$ python3 -q
>>> import numpy as np
>>> np.set_printoptions(suppress=True, linewidth=120)
>>> def tidy(a):
...     return np.round(a, 3) + 0
... 
>>> X = np.load("mat.npy")
>>> tidy(X)
array([[-16.508,  -7.993,   7.975],
       [-11.884,   2.414, -15.904],
       [-12.604,   2.006, -15.398],
       [-11.656,   2.539, -16.053],
       [ -1.013,   6.784, -18.787],
       [ 11.121,   8.702, -14.163],
       [-15.649,  -0.024, -12.455],
       [-18.326,  -2.685,  -7.546],
       [  8.927,  -3.897,  17.468],
       [ 19.101,   5.915,  -0.393],
       [ 18.547,   3.014,   6.85 ],
       [-19.187,  -4.513,  -3.389],
       [ 16.887,   7.851,  -7.295],
       [ 10.829,  -2.976,  16.549],
       [  1.997,  -6.495,  18.81 ],
       [ -3.327,  -7.834,  18.099],
       [-13.084,   1.721, -15.028],
       [ 18.88 ,   6.362,  -1.756],
       [-17.067,  -7.774,   6.949],
       [ 17.015,   7.797,  -7.049]])
>>> # rows and columns are dependent
>>> cen = X - X.mean(axis=0)
>>> vecs = np.linalg.svd(cen)[2][:2]
>>> out = cen - cen @ vecs.T @ vecs
>>> np.linalg.norm(out, axis=1).round(6).argmax()
np.int64(0)
>>> tidy((cen @ vecs.T).std(axis=0))
array([15.261, 12.71 ])
>>> tidy(np.diag(vecs.T @ vecs))
array([0.926, 0.189, 0.885])
>>> tidy(out.std(axis=0))
array([0., 0., 0.])
>>> rank = np.linalg.matrix_rank(X)
>>> print(rank)
2
>>> ns = np.linalg.svd(X)[2][rank:].T
>>> print([int(np.linalg.matrix_rank(np.delete(X, i, axis=0))) for i in range(20)])
[2, 2, 2, 2, 2, 2, 2, 2, 2, 2, 2, 2, 2, 2, 2, 2, 2, 2, 2, 2]
>>> ns.shape
(3, 1)
>>> [int(np.linalg.matrix_rank(X[:, :j + 1])) for j in range(3)]
[1, 2, 2]
>>> np.allclose(X @ ns, 0)
True
>>> basis = X[[18, 4]].astype(float)
>>> for _ in range(4):
...     idx = np.linalg.norm(X[:, None] - basis, axis=-1).argmin(axis=1)
...     basis = np.array([X[idx == j].mean(axis=0) for j in range(2)])
... 
>>> idx
array([0, 1, 1, 1, 1, 1, 1, 0, 0, 1, 1, 0, 1, 0, 0, 0, 1, 1, 0, 1])
>>> tidy(basis)
array([[-6.583, -5.521,  9.364],
       [ 2.972,  4.59 , -9.786]])
>>> r0 = np.array([5, -4, -4])
>>> g = np.array([0, -1, 2])
>>> K = np.outer(r0, g)
>>> K
array([[ 0, -5, 10],
       [ 0,  4, -8],
       [ 0,  4, -8]])
>>> # rows 1 and 2 are equal
>>> x0 = np.array([3, 1, 1])
>>> np.einsum("ij,j->i", K, x0)
array([ 5, -4, -4])
>>> np.sign((K @ x0).round(6))
array([ 1, -1, -1])
>>> K @ np.ones(3)
array([ 5., -4., -4.])
>>> (K @ x0).argmax()
np.int64(0)
>>> rank = np.linalg.matrix_rank(K)
>>> rank
np.int64(1)
>>> ns = np.linalg.svd(K)[2][rank:].T
>>> tidy(K @ ns)
array([[0., 0.],
       [0., 0.],
       [0., 0.]])
>>> [int(np.linalg.matrix_rank(K[:i])) for i in range(1, len(K) + 1)]
[1, 1, 1]
>>> rng = np.random.default_rng(149417)
>>> idx = rng.permutation(3)
>>> idx
array([1, 2, 0])
>>> out = K[idx][:, idx]
>>> print(np.diag(out))
[ 4 -8  0]
>>> out
array([[ 4, -8,  0],
       [ 4, -8,  0],
       [-5, 10,  0]])
>>> m1 = np.loadtxt("block14.csv", delimiter=",")
>>> m1
array([[ 1.8,  1.3,  0. ],
       [-0.6, -1.1,  1.2],
       [ 0. ,  1.4, -1.2],
       [ 1.7, -1.8, -0.4],
       [-1.8,  0.4,  0.3],
       [-0.4, -1.4,  0.8],
       [ 0.4, -0.2,  1.2],
       [-2.6, -0.5, -0.2],
       [-2. ,  0.7,  0. ],
       [-1.4, -0.7,  0.2],
       [-1. , -0.9,  0.9],
       [ 0.4,  0.3,  0.3],
       [ 0. ,  0.9,  0.3],
       [-0.7, -1.9,  0.5],
       [-1.1,  1. ,  0.3],
       [-0.4,  0.3,  0.6],
       [ 0.2, -1.3, -0.3],
       [ 0.3, -0.4,  0.2],
       [ 0.6,  0.3,  0.7],
       [ 7. , 12. , 12. ],
       [ 0.1, -1.8,  0.2],
       [-1.8,  1.3, -0.7],
       [ 1.6, -0.3,  2.6],
       [ 0.4,  1.2,  0.6],
       [-0.6,  0.1, -1.5]])
>>> cen = m1 - m1.mean(axis=0)
>>> Uu, sigma, vt = np.linalg.svd(cen, full_matrices=False)
>>> tidy(np.abs(vt[-1]))
array([0.613, 0.306, 0.729])
>>> np.linalg.matrix_rank(cen)
np.int64(3)
>>> np.abs(Uu[:, 0]).argmax()
np.int64(19)
>>> A = np.loadtxt("out2.csv", delimiter=",")
>>> print(tidy(A))
[[-0.998  3.022  2.424]
 [-0.798 -2.609  2.925]
 [ 3.791  0.246  1.254]]
>>> idx = rng.permutation(3)
>>> out = A[:, idx] * rng.choice([-1, 1], 3)
>>> tidy(out)
array([[-0.998,  2.424,  3.022],
       [-0.798,  2.925, -2.609],
       [ 3.791,  1.254,  0.246]])
>>> Uu, _, vt = np.linalg.svd(A.T @ out)
>>> tidy(np.linalg.lstsq(A, out)[0])
array([[1., 0., 0.],
       [0., 0., 1.],
       [0., 1., 0.]])
>>> tidy(A.sum(axis=1))
array([ 4.448, -0.482,  5.29 ])
>>> tidy(np.diff(A, axis=0))
array([[ 0.2  , -5.631,  0.501],
       [ 4.589,  2.855, -1.671]])
>>> tidy(np.linalg.norm(A))
np.float64(6.928)
>>> print(np.linalg.matrix_rank(A))
3
>>> tidy(np.abs(A).max())
np.float64(3.791)
>>> tidy(A.mean(axis=0))
array([0.665, 0.22 , 2.201])
>>> tidy(np.linalg.svd(A, compute_uv=False))
array([4., 4., 4.])
>>> W = np.array([[5, 7, 2, 3, 5], [7, 3, 6, 4, 9], [9, 3, 9, 6, 8]])
>>> b = np.array([1, 1, -3, -2, -1])
>>> act = np.maximum(A @ W + b, 0)
>>> print(tidy((act > 0).mean(axis=0)))
[1.    0.667 1.    1.    0.667]
>>> np.linalg.matrix_rank(act)
np.int64(3)
>>> print((act > 0).astype(int))
[[1 1 1 1 1]
 [1 0 1 1 0]
 [1 1 1 1 1]]
>>> basis = np.array([[-2, -3, 2], [2, -1, 3], [2, 0, -1], [3, -1, 2], [1, -1, 0]])
>>> W @ basis
array([[ 22, -30,  35],
       [ 25, -37,  25],
       [ 32, -44,  30]])
>>> print((act @ basis).round(6).argmax(axis=1))
[0 0 2]
>>> tidy(act @ basis)
array([[ 118.153, -189.518,  117.339],
       [  10.163,  -17.928,    9.504],
       [ 116.653, -178.971,  180.423]])
